$ ipython --no-banner

In [1]: import numpy as np

In [2]: np.set_printoptions(precision=2, suppress=True, linewidth=200)

In [3]: mat = np.cumsum(np.array([[5, 6, 8],
   ...:     [6, 0, 5],
   ...:     [2, 9, 2],
   ...:     [8, 7, 5],
   ...:     [2, 4, 3],
   ...:     [9, 9, 0],
   ...:     [3, 6, 0],
   ...:     [7, 5, 8],
   ...:     [1, 8, 2],
   ...:     [2, 3, 8],
   ...:     [1, 7, 5],
   ...:     [1, 7, 7],
   ...:     [4, 0, 7]]), axis=0)

In [4]: mat
Out[4]: 
array([[ 5,  6,  8],
       [11,  6, 13],
       [13, 15, 15],
       [21, 22, 20],
       [23, 26, 23],
       [32, 35, 23],
       [35, 41, 23],
       [42, 46, 31],
       [43, 54, 33],
       [45, 57, 41],
       [46, 64, 46],
       [47, 71, 53],
       [51, 71, 60]])

In [5]: C2 = np.cov(mat, rowvar=False)

In [6]: mat.std(axis=0)
Out[6]: array([14.97, 22.36, 15.34])

In [7]: round(np.corrcoef(mat[:, 0], mat[:, 1])[0, 1], 2)
Out[7]: np.float64(0.98)

In [8]: np.linalg.eigvalsh(C2)[::-1]
Out[8]: array([1011.87,   23.72,    3.9 ])

In [9]: np.argwhere(np.triu(np.abs(np.corrcoef(mat.T)) > 0.8, 1))
Out[9]: 
array([[0, 1],
       [0, 2],
       [1, 2]])

In [10]: W0 = np.loadtxt("m.csv", delimiter=",")

In [11]: W0
Out[11]: 
array([[ 10.17, -10.48,  12.66],
       [  8.19,  -6.75,  14.02],
       [ 11.02,  -9.25,  15.65],
       [  9.58,  -9.18,  14.09],
       [  8.8 ,  -9.48,  14.63],
       [ 10.32,  -9.34,  14.83],
       [  9.94,  -8.58,  14.24],
       [ 12.04, -10.26,  13.85],
       [ 11.92, -10.52,  16.53],
       [  8.41,  -9.4 ,  16.14],
       [  9.07,  -8.72,  15.57],
       [ 10.5 , -11.31,  15.16],
       [ 10.  ,  -8.79,  15.78],
       [  9.97,  -9.82,  14.25],
       [ 10.09, -10.9 ,  15.2 ]])

In [12]: cent = W0[[14, 8]].astype(float)

In [13]: for _ in range(4):
    ...:     labels = np.linalg.norm(W0[:, None] - cent, axis=-1).argmin(axis=1)
    ...:     cent = np.array([W0[labels == j].mean(axis=0) for j in range(2)])
    ...: 

In [14]: labels
Out[14]: array([0, 0, 1, 0, 0, 0, 0, 1, 1, 0, 0, 1, 0, 0, 1])

In [15]: cent[1] - cent[0]
Out[15]: array([ 1.67, -1.39,  0.66])

In [16]: cent
Out[16]: 
array([[  9.44,  -9.05,  14.62],
       [ 11.11, -10.45,  15.28]])

In [17]: C2 = np.cov(W0, rowvar=False)

In [18]: np.corrcoef(W0.T)
Out[18]: 
array([[ 1.  , -0.59,  0.08],
       [-0.59,  1.  , -0.08],
       [ 0.08, -0.08,  1.  ]])

In [19]: W0.std(axis=0)
Out[19]: array([1.08, 1.08, 0.99])

In [20]: C2.shape
Out[20]: (3, 3)

In [21]: q, Rm = np.linalg.qr(W0)

In [22]: np.allclose(Rm.T @ Rm, W0.T @ W0)
Out[22]: True

In [23]: np.trace(q @ q.T)
Out[23]: np.float64(3.0)

In [24]: q @ Rm
Out[24]: 
array([[ 10.17, -10.48,  12.66],
       [  8.19,  -6.75,  14.02],
       [ 11.02,  -9.25,  15.65],
       [  9.58,  -9.18,  14.09],
       [  8.8 ,  -9.48,  14.63],
       [ 10.32,  -9.34,  14.83],
       [  9.94,  -8.58,  14.24],
       [ 12.04, -10.26,  13.85],
       [ 11.92, -10.52,  16.53],
       [  8.41,  -9.4 ,  16.14],
       [  9.07,  -8.72,  15.57],
       [ 10.5 , -11.31,  15.16],
       [ 10.  ,  -8.79,  15.78],
       [  9.97,  -9.82,  14.25],
       [ 10.09, -10.9 ,  15.2 ]])

In [25]: labels = mat[:, 1] > np.median(mat[:, 1])

In [26]: u = mat[labels].mean(axis=0) - mat[~labels].mean(axis=0)

In [27]: u
Out[27]: array([25.67, 38.93, 26.14])

In [28]: labels.astype(int)
Out[28]: array([0, 0, 0, 0, 0, 0, 0, 1, 1, 1, 1, 1, 1])

In [29]: ((mat - mat.mean(axis=0)) @ u > 0).astype(int)
Out[29]: array([0, 0, 0, 0, 0, 0, 0, 1, 1, 1, 1, 1, 1])

In [30]: F = np.load("data.npy")

In [31]: F
Out[31]: 
array([[ 0.14,  3.  ],
       [ 3.  , -0.14]])

In [32]: q, Rm = np.linalg.qr(F)

In [33]: np.round(q.T @ q, 2) + 0
Out[33]: 
array([[1., 0.],
       [0., 1.]])

In [34]: Rm
Out[34]: 
array([[-3.,  0.],
       [ 0., -3.]])

In [35]: np.allclose(Rm.T @ Rm, F.T @ F)
Out[35]: True

In [36]: q
Out[36]: 
array([[-0.05, -1.  ],
       [-1.  ,  0.05]])

In [37]: np.trace(q @ q.T)
Out[37]: np.float64(2.0)

In [38]: vals, vecs = np.linalg.eigh(q)

In [39]: np.round(vecs.T @ q @ vecs, 2) + 0
Out[39]: 
array([[-1.,  0.],
       [ 0.,  1.]])

In [40]: np.linalg.eigvalsh(q @ q)
Out[40]: array([1., 1.])

In [41]: np.unique(vals.round(6) + 0, return_counts=True)[1]
Out[41]: array([1, 1])

In [42]: (vals > 1e-8).sum(), (vals < -1e-8).sum()
Out[42]: (np.int64(1), np.int64(1))

In [43]: np.abs(vecs[:, -1]).round(6).argmax()
Out[43]: np.int64(1)

In [44]: np.linalg.svd(q, compute_uv=False)
Out[44]: array([1., 1.])

In [45]: np.linalg.eigvalsh(q + 2 * np.eye(2))
Out[45]: array([1., 3.])

In [46]: vecs @ np.diag(vals) @ vecs.T
Out[46]: 
array([[-0.05, -1.  ],
       [-1.  ,  0.05]])

In [47]: cent = np.sign(np.array([[5, 5, 2, -9], [-6, -3, 1, 7], [-9, -7, -3, 2], [-7, -8, -4, -7]]))

In [48]: Y = (np.tril(cent, -1) + np.eye(4)) @ (np.triu(cent, 1) + np.eye(4))

In [49]: vals = np.array([2, 3, 2, 4])

In [50]: arr = np.rint(Y * vals @ np.linalg.inv(Y)) + 0

In [51]: arr
Out[51]: 
array([[-7., -4., -3., -2.],
       [16., 10.,  4.,  4.],
       [10.,  4.,  6.,  2.],
       [ 2.,  0.,  2.,  2.]])

In [52]: (arr - arr.T) / 2
Out[52]: 
array([[  0. , -10. ,  -6.5,  -2. ],
       [ 10. ,   0. ,   0. ,   2. ],
       [  6.5,   0. ,   0. ,   0. ],
       [  2. ,  -2. ,   0. ,   0. ]])

In [53]: np.linalg.matrix_power(arr, 4)
Out[53]: 
array([[-1009.,  -480.,  -305.,  -240.],
       [ 1920.,   976.,   480.,   480.],
       [ 1090.,   480.,   386.,   240.],
       [  130.,     0.,   130.,    16.]])

In [54]: arr.inv()
---------------------------------------------------------------------------
AttributeError                            Traceback (most recent call last)
Cell In[54], line 1
----> 1 arr.inv()

AttributeError: 'numpy.ndarray' object has no attribute 'inv'

In [55]: x0 = np.array([3, 1, -1, 1])

In [56]: rhs = arr @ x0

In [57]: beta, lr = np.zeros(4), 1 / np.linalg.norm(arr, 2) ** 2

In [58]: for i in range(8):
    ...:     beta -= lr * arr.T @ (arr @ beta - rhs)
    ...:     if i % 2 == 0: print(i, round(np.linalg.norm(arr @ beta - rhs), 2))
    ...: 
0 5.22
2 4.97
4 4.74
6 4.51

In [59]: beta
Out[59]: array([2.29, 1.41, 0.63, 0.57])

In [60]: E = np.load("dump.npy")

In [61]: E
Out[61]: 
array([[ 2.75,  0.24, -0.33,  0.13],
       [ 0.24,  2.76,  0.33, -0.13],
       [-0.33,  0.33,  2.56,  0.18],
       [ 0.13, -0.13,  0.18,  2.93]])

In [62]: x0 = np.array([9, 8, -5, 3])

In [63]: rhs = E @ x0

In [64]: beta, lr = np.zeros(4), 1 / np.linalg.norm(E, 2) ** 2

In [65]: for i in range(6):
    ...:     beta -= lr * E.T @ (E @ beta - rhs)
    ...:     if i % 1 == 0: print(i, round(np.linalg.norm(E @ beta - rhs), 2))
    ...: 
0 4.02
1 2.24
2 1.25
3 0.7
4 0.39
5 0.22

In [66]: beta
Out[66]: array([ 9.05,  7.95, -4.93,  2.97])

In [67]: M = np.array([[2, -3, 2], [2, -1, 3], [2, 3, -1]])

In [68]: M
Out[68]: 
array([[ 2, -3,  2],
       [ 2, -1,  3],
       [ 2,  3, -1]])

In [69]: Y = arr / np.linalg.norm(arr, axis=1, keepdims=True)

In [70]: C2 = Y @ Y.T

In [71]: C2[0]
Out[71]: array([ 1.  , -0.99, -0.98, -0.78])

In [72]: (C2 - 2 * np.eye(4)).round(6).argmax(axis=1)
Out[72]: array([3, 2, 1, 2])

In [73]: np.argwhere(np.triu(np.abs(C2) > 0.95, 1))
Out[73]: 
array([[0, 1],
       [0, 2]])

In [74]: np.linalg.norm(Y, axis=1)
Out[74]: array([1., 1., 1., 1.])
